% python3 -q
>>> import numpy as np
>>> from numpy import linalg as LA
>>> np.set_printoptions(precision=2, suppress=True, linewidth=100, floatmode="fixed")
>>> M2 = np.array([[-3, 3], [-2, -3]])
>>> C = np.array([[1, 1], [2, 0]])
>>> data = np.block([[M2, np.array([[0, 1], [2, 2]])], [np.zeros((2, 2)), C]])
>>> print(data)
[[-3.00  3.00  0.00  1.00]
 [-2.00 -3.00  2.00  2.00]
 [ 0.00  0.00  1.00  1.00]
 [ 0.00  0.00  2.00  0.00]]
>>> x = np.array([-3, -2, -1, 3])
>>> h1 = np.maximum(data @ x, 0)
>>> print(np.maximum(data @ (3 * x), 0))
[18.00 48.00  6.00  0.00]
>>> print(np.flatnonzero(h1 > 1e-9))
[0 1 2]
>>> print(np.tanh(data @ x))
[ 1.00  1.00  0.96 -0.96]
>>> print(data * (h1 > 1e-9)[:, None])
[[-3.00  3.00  0.00  1.00]
 [-2.00 -3.00  2.00  2.00]
 [ 0.00  0.00  1.00  1.00]
 [ 0.00  0.00  0.00  0.00]]
>>> Q = data.astype(float).copy()
>>> for j in range(4):
...     Q[:, j] -= Q[:, :j] @ (Q[:, :j].T @ Q[:, j])
...     Q[:, j] /= LA.norm(Q[:, j])
... 
>>> print(Q.round(2) + 0)
[[-0.83  0.55  0.00  0.00]
 [-0.55 -0.83  0.00  0.00]
 [ 0.00  0.00  0.45  0.89]
 [ 0.00  0.00  0.89 -0.45]]
>>> print(np.round(Q.T @ Q, 2) + 0)
[[1.00 0.00 0.00 0.00]
 [0.00 1.00 0.00 0.00]
 [0.00 0.00 1.00 0.00]
 [0.00 0.00 0.00 1.00]]
>>> print(np.round(Q.T @ data, 2) + 0)
[[ 3.61 -0.83 -1.11 -1.94]
 [ 0.00  4.16 -1.66 -1.11]
 [ 0.00  0.00  2.24  0.45]
 [ 0.00  0.00  0.00  0.89]]
>>> M2 = np.array([[6, -9, -7], [-4, -5, 5], [2, 3, -6], [2, 7, 7]])
>>> print(np.einsum("ij,ij->i", data, data))
[19.00 21.00  2.00  4.00]
>>> print(np.vstack([data, M2.T]).shape)
(7, 4)
>>> print(LA.matrix_rank(np.vstack([data, M2.T])))
4
>>> print(np.einsum("ik,kj->ji", data, M2))
[[-28.00   8.00   4.00   4.00]
 [ 19.00  53.00  10.00   6.00]
 [ 43.00   1.00   1.00 -12.00]]
>>> print(np.einsum("ik,kj->ij", data, M2))
[[-28.00  19.00  43.00]
 [  8.00  53.00   1.00]
 [  4.00  10.00   1.00]
 [  4.00   6.00 -12.00]]
>>> print(LA.eigvals(data))
[-3.00+2.45j -3.00-2.45j  2.00+0.00j -1.00+0.00j]
>>> print(round(LA.det(data.T), 2))
-30.0
>>> print(round(float(LA.det(2 * data)), 2), round(LA.det(data), 2))
-480.0 -30.0
>>> print(round(LA.det(data[::-1]), 2))
-30.0
>>> print(np.einsum("ij,ji->", data, data))
11.0
>>> print(np.round(LA.eigvals(data).sum().real, 2))
-5.0
